$ ipython --no-banner

In [1]: import numpy as np

In [2]: np.set_printoptions(precision=3, suppress=True, linewidth=120, floatmode="fixed")

In [3]: F = np.array([[2.0, -4.0, -2.0, -2.0],
   ...:     [0.0, -2.0, -2.0, -2.0],
   ...:     [0.0, 4.0, 4.0, 2.0],
   ...:     [0.0, 0.0, 0.0, 2.0]])

In [4]: rank = np.linalg.matrix_rank(F)

In [5]: rank
Out[5]: np.int64(3)

In [6]: ns = np.linalg.svd(F)[2][rank:].T

In [7]: [int(np.linalg.matrix_rank(F[:, :j + 1])) for j in range(4)]
Out[7]: [1, 2, 2, 3]

In [8]: np.round(F @ ns, 3) + 0
Out[8]: 
array([[0.000],
       [0.000],
       [0.000],
       [0.000]])

In [9]: np.allclose(F @ ns, 0)
Out[9]: True

In [10]: M2 = F[0, 0] * F[1:] - np.outer(F[1:, 0], F[0])

In [11]: M2
Out[11]: 
array([[ 0.000, -4.000, -4.000, -4.000],
       [ 0.000,  8.000,  8.000,  4.000],
       [ 0.000,  0.000,  0.000,  4.000]])

In [12]: np.linalg.matrix_rank(M2), np.linalg.matrix_rank(F)
Out[12]: (np.int64(2), np.int64(3))

In [13]: rank = np.linalg.matrix_rank(M2)

In [14]: rank
Out[14]: np.int64(2)

In [15]: ns = np.linalg.svd(M2)[2][rank:].T

In [16]: [int(np.linalg.matrix_rank(M2[:, :j + 1])) for j in range(4)]
Out[16]: [0, 1, 1, 2]

In [17]: ns.shape
Out[17]: (4, 2)

In [18]: np.round(ns @ ns.T, 3) + 0
Out[18]: 
array([[ 1.000,  0.000,  0.000,  0.000],
       [ 0.000,  0.500, -0.500,  0.000],
       [ 0.000, -0.500,  0.500,  0.000],
       [ 0.000,  0.000,  0.000,  0.000]])

In [19]: np.linalg.matrix_rank(M2.T @ M2), np.linalg.matrix_rank(M2 @ M2.T)
Out[19]: (np.int64(2), np.int64(2))

In [20]: th = np.radians(120)

In [21]: r_ = np.eye(4)

In [22]: r_[2, 2] = r_[1, 1] = np.cos(th)

In [23]: r_[2, 1], r_[1, 2] = -np.sin(th), np.sin(th)

In [24]: r_
Out[24]: 
array([[ 1.000,  0.000,  0.000,  0.000],
       [ 0.000, -0.500,  0.866,  0.000],
       [ 0.000, -0.866, -0.500,  0.000],
       [ 0.000,  0.000,  0.000,  1.000]])

In [25]: M2 = F @ r_.T

In [26]: np.allclose(np.linalg.norm(F, axis=1), np.linalg.norm(M2, axis=1))
Out[26]: True

In [27]: np.abs(M2 - F).max(axis=0)
Out[27]: array([0.000, 4.268, 9.464, 0.000])

In [28]: np.round(np.linalg.svd(F, compute_uv=False), 3) + 0, np.round(np.linalg.svd(M2, compute_uv=False), 3) + 0
Out[28]: (array([8.485, 2.000, 2.000, 0.000]), array([8.485, 2.000, 2.000, 0.000]))
